$ ipython --no-banner

In [1]: import numpy as np

In [2]: np.set_printoptions(precision=3, suppress=True, linewidth=160)

In [3]: def rd(a):
   ...:     return np.round(a, 3) + 0
   ...: 

In [4]: F = np.loadtxt("test18.csv", delimiter=",")

In [5]: F
Out[5]: 
array([[-20.,   0.,  -3.,  -3.],
       [  0., -58.,   2.,   2.],
       [  2.,   2.,  23.,   2.],
       [  1.,   0.,  -3., -41.]])

In [6]: evals, V = np.linalg.eig(F)

In [7]: print(rd(np.sort(np.linalg.eigvals(F.T))))
[-58.057 -40.743 -20.017  22.818]

In [8]: print(rd(np.sort(np.linalg.eigvals(np.linalg.inv(F)))))
[-0.05  -0.025 -0.017  0.044]

In [9]: M = np.loadtxt("dump.csv", delimiter=",")

In [10]: print(M)
[[-0.776 -3.442 -0.808]
 [-3.442 -0.767  1.403]
 [-0.808  1.403 -4.457]]

In [11]: print([round(float(np.linalg.det(M[:i, :i])), 2) + 0 for i in range(1, 4)])
[-0.78, -11.25, 59.98]

In [12]: np.all(np.linalg.eigvalsh(M) > 0)
Out[12]: np.False_

In [13]: cov = M.T @ M

In [14]: np.linalg.matrix_rank(cov)
Out[14]: np.int64(3)

In [15]: np.allclose(cov, cov.T)
Out[15]: True

In [16]: print(rd(np.trace(cov)), rd((M ** 2).sum()))
49.993 49.993

In [17]: mat = np.array([[-9, -4, 3], [-9, -4, 3], [1, -3, 6]])

In [18]: rng = np.random.default_rng(877784)

In [19]: z = rng.permutation(3)

In [20]: print(z)
[1 2 0]

In [21]: B = mat[z][:, z]

In [22]: np.allclose(B, mat)
Out[22]: False

In [23]: np.diag(B)
Out[23]: array([-4,  6, -9])

In [24]: np.trace(B)
Out[24]: np.int64(-7)

In [25]: print(rd(np.sort(np.abs(np.linalg.eigvals(B)))))
[ 0.     5.679 12.679]
